$ python3 -q
>>> import numpy as np
>>> np.set_printoptions(precision=2, suppress=True, linewidth=160)
>>> tidy = lambda a: np.round(a, 2) + 0
>>> q, _ = np.linalg.qr(np.array([[0.3, 0.6, -1.4, 1.0, 0.6, 0.0, -1.7, -0.1],
...     [-1.1, -1.2, 0.2, 1.4, -1.1, -0.3, 0.9, 1.6],
...     [1.1, -0.1, 2.9, 1.0, 2.3, -1.0, -1.1, -0.2],
...     [0.5, -0.5, -0.5, 0.1, 0.3, -0.2, -1.0, -0.7],
...     [-1.7, -0.4, 0.2, 0.0, -0.3, -1.4, 0.7, 0.0],
...     [-0.1, -0.6, 0.8, -1.3, 0.0, -0.9, -0.5, 2.2],
...     [-1.0, 0.1, 0.9, 0.3, -0.8, 0.6, -0.1, 0.3],
...     [0.5, -0.7, -1.0, 0.1, 0.7, 0.0, -0.1, -0.1]]))
>>> evals = np.array([-2, -1, 2, 0, 2, -1, 1, 1])
>>> E = q @ np.diag(evals) @ q.T
>>> tidy(E)
array([[ 0.64,  0.05, -0.35,  0.17,  0.41,  0.39,  0.09,  0.79],
       [ 0.05, -0.43, -0.01, -0.25, -1.13, -0.29,  0.02, -0.17],
       [-0.35, -0.01,  0.94, -0.55,  1.08,  0.27,  0.71, -0.59],
       [ 0.17, -0.25, -0.55,  0.64,  0.3 , -0.31,  0.44, -0.21],
       [ 0.41, -1.13,  1.08,  0.3 ,  0.21, -0.09, -0.69,  0.71],
       [ 0.39, -0.29,  0.27, -0.31, -0.09,  0.3 ,  0.5 ,  0.  ],
       [ 0.09,  0.02,  0.71,  0.44, -0.69,  0.5 , -0.17, -0.59],
       [ 0.79, -0.17, -0.59, -0.21,  0.71,  0.  , -0.59, -0.12]])
>>> # looks like rank 7
>>> u = np.array([2, 0, 2])
>>> tidy(np.convolve(E[5], u))
array([ 0.77, -0.59,  1.31, -1.21,  0.36, -0.02,  0.82,  0.6 ,  1.  , -0.01])
